In [1]: import numpy as np

In [2]: np.set_printoptions(precision=2, suppress=True, linewidth=120)

In [3]: out = np.array([[2, 3], [5, 3]])

In [4]: X = np.tile(out, (2, 2))

In [5]: print(X)
[[2 3 2 3]
 [5 3 5 3]
 [2 3 2 3]
 [5 3 5 3]]

In [6]: t3 = np.stack([X, -2 * X, X[::-1]])

In [7]: print((t3 @ X.T).shape)
(3, 4, 4)

In [8]: print(np.linalg.det(t3))
[0. 0. 0.]

In [9]: print(np.linalg.norm(t3, axis=(1, 2)))
[13.71 27.42 13.71]

In [10]: print(t3.shape)
(3, 4, 4)

In [11]: out = np.array([[0, 4], [2, 2]])

In [12]: cent = np.kron(out, X)

In [13]: print(np.linalg.matrix_rank(cent))
4

In [14]: print(np.round(np.linalg.norm(cent, 2), 2), np.round(np.linalg.norm(out, 2) * np.linalg.norm(X, 2), 2))
61.54 61.54

In [15]: print(cent)
[[ 0  0  0  0  8 12  8 12]
 [ 0  0  0  0 20 12 20 12]
 [ 0  0  0  0  8 12  8 12]
 [ 0  0  0  0 20 12 20 12]
 [ 4  6  4  6  4  6  4  6]
 [10  6 10  6 10  6 10  6]
 [ 4  6  4  6  4  6  4  6]
 [10  6 10  6 10  6 10  6]]

In [16]: print(cent.shape)
(8, 8)

In [17]: print(np.abs(np.diag(np.linalg.qr(X)[1])) > 1e-9)
[ True  True False False]

In [18]: print(X @ np.linalg.pinv(X) @ X)
[[2. 3. 2. 3.]
 [5. 3. 5. 3.]
 [2. 3. 2. 3.]
 [5. 3. 5. 3.]]

In [19]: print(np.unique(X.round(6), axis=0).shape)
(2, 4)

In [20]: print(np.linalg.lstsq(X[:-1].T, X[-1])[2])
2

In [21]: out = X / np.sqrt((X ** 2).mean(axis=1, keepdims=True))

In [22]: print(np.linalg.matrix_rank(X - X.mean(axis=1, keepdims=True)))
1

In [23]: left, sv, vt = np.linalg.svd(X)

In [24]: print(sv.round(2) + 0)
[13.45  2.68  0.    0.  ]

In [25]: out = left[:, :2] @ np.diag(sv[:2]) @ vt[:2]

In [26]: print(round(np.linalg.norm(X - out) / np.linalg.norm(X), 2))
0.0

In [27]: E = np.array([[5, 6, 7], [8, 9, 10], [11, 12, 13], [14, 15, 16]])

In [28]: # looks like rank 2

In [29]: f, v = E[3], E[2]

In [30]: print(f @ f)
677

In [31]: pr = (f @ v) / (f @ f) * f

In [32]: print(pr)
[11.21 12.01 12.81]

In [33]: r = np.linalg.matrix_rank(E)

In [34]: print(r)
2

In [35]: null = np.linalg.svd(E)[2][r:].T

In [36]: print([int(np.linalg.matrix_rank(E[:, :j + 1])) for j in range(3)])
[1, 2, 2]

In [37]: print([int(np.linalg.matrix_rank(np.delete(E, i, axis=0))) for i in range(4)])
[2, 2, 2, 2]

In [38]: print(np.round(E @ null, 2) + 0)
[[0.]
 [0.]
 [0.]
 [0.]]

In [39]: print(np.allclose(E @ null, 0))
True

In [40]: print([int(np.linalg.matrix_rank(E[:i])) for i in range(1, len(E) + 1)])
[1, 2, 2, 2]

In [41]: print(null[:, 0] / null[np.abs(null[:, 0]).round(6).argmax(), 0])
[-0.5  1.  -0.5]

In [42]: print(null.shape)
(3, 1)

In [43]: print(np.unique(E.round(6), axis=0).shape)
(4, 3)

In [44]: mat = np.loadtxt("data.csv", delimiter=",")

In [45]: print(mat)
[[ -1.  -2.   2.  -1.]
 [  1.  -3.   4.  -2.]
 [ -1.   0.   3.  -2.]
 [ -4.  -2.   0.   0.]
 [ -1.  -2.   2.   2.]
 [ -2.  -4.   3.   3.]
 [ -2.  -5.   1.   0.]
 [ -1.  -2.   0.  -3.]
 [  1.  -3.   2.  -5.]
 [  1.  -2.   2.  -7.]
 [  1.  -1.   0.  -7.]
 [ -2.   1.  -2.  -6.]
 [  1.   0.   1.  -9.]
 [  3.   1.  -2. -10.]
 [  3.  -2.  -5. -10.]
 [  1.   0.  -3. -13.]
 [ -1.  -1.  -4. -11.]
 [  0.  -1.  -2. -12.]
 [  1.   2.  -5. -13.]
 [  1.   3.  -6. -12.]
 [  1.   4.  -3. -11.]
 [  1.   1.  -4. -12.]
 [  3.   3.  -5.  -9.]]

In [46]: vec = np.array([-5, 2, -2, 4])

In [47]: print(mat @ (2 * vec))
[ -14.  -54.  -18.   32.   10.   16.   -4.  -22.  -70.  -82.  -70.  -16.  -86.  -98.  -98. -102.  -66.  -92.  -86.
  -70.  -70.  -86.  -70.]

In [48]: print((mat @ vec).argmax())
3

In [49]: print(mat @ np.eye(4)[0])
[-1.  1. -1. -4. -1. -2. -2. -1.  1.  1.  1. -2.  1.  3.  3.  1. -1.  0.  1.  1.  1.  1.  3.]

In [50]: print(np.sign((mat @ vec).round(6)))
[-1. -1. -1.  1.  1.  1. -1. -1. -1. -1. -1. -1. -1. -1. -1. -1. -1. -1. -1. -1. -1. -1. -1.]

In [51]: print(mat @ vec)
[ -7. -27.  -9.  16.   5.   8.  -2. -11. -35. -41. -35.  -8. -43. -49. -49. -51. -33. -46. -43. -35. -35. -43. -35.]

In [52]: print(np.linalg.norm(mat @ vec) <= np.linalg.norm(mat, 2) * np.linalg.norm(vec) + 1e-9)
True

In [53]: cen = mat - mat.mean(axis=0)

In [54]: vecs = np.linalg.svd(cen)[2][:1]

In [55]: out = cen - cen @ vecs.T @ vecs

In [56]: print((cen @ vecs.T).std(axis=0))
[6.]

In [57]: print(out.std(axis=0))
[1.32 1.44 1.43 0.86]

In [58]: print(np.diag(vecs.T @ vecs))
[0.04 0.08 0.19 0.69]

In [59]: print(round(float(np.linalg.norm(out) / np.linalg.norm(cen)), 2))
0.39

In [60]: cent = mat[[7, 18]].astype(float)

In [61]: for _ in range(6):
    ...:     z = np.linalg.norm(mat[:, None] - cent, axis=-1).argmin(axis=1)
    ...:     cent = np.array([mat[z == j].mean(axis=0) for j in range(2)])
    ...: 

In [62]: print(z)
[0 0 0 0 0 0 0 0 0 0 0 0 1 1 1 1 1 1 1 1 1 1 1]

In [63]: print(cent)
[[ -0.83  -2.08   1.42  -2.33]
 [  1.27   0.91  -3.45 -11.09]]

In [64]: print(np.abs(cent[1] - cent[0]).argmax())
3

In [65]: print(cent[1] - cent[0])
[ 2.11  2.99 -4.87 -8.76]

In [66]: F = np.load("case2.npy")

In [67]: print(F)
[[0. 2. 2. 0. 1.]
 [2. 0. 0. 0. 0.]
 [2. 0. 0. 0. 0.]
 [0. 0. 0. 0. 0.]
 [1. 0. 0. 0. 0.]]

In [68]: print(np.round(np.poly(F), 2) + 0)
[ 1.  0. -9.  0.  0.  0.]

In [69]: print(round(float(np.linalg.det(F.T)), 2))
0.0

In [70]: print(np.kron(np.eye(2, dtype=int), F))
[[0. 2. 2. 0. 1. 0. 0. 0. 0. 0.]
 [2. 0. 0. 0. 0. 0. 0. 0. 0. 0.]
 [2. 0. 0. 0. 0. 0. 0. 0. 0. 0.]
 [0. 0. 0. 0. 0. 0. 0. 0. 0. 0.]
 [1. 0. 0. 0. 0. 0. 0. 0. 0. 0.]
 [0. 0. 0. 0. 0. 0. 2. 2. 0. 1.]
 [0. 0. 0. 0. 0. 2. 0. 0. 0. 0.]
 [0. 0. 0. 0. 0. 2. 0. 0. 0. 0.]
 [0. 0. 0. 0. 0. 0. 0. 0. 0. 0.]
 [0. 0. 0. 0. 0. 1. 0. 0. 0. 0.]]
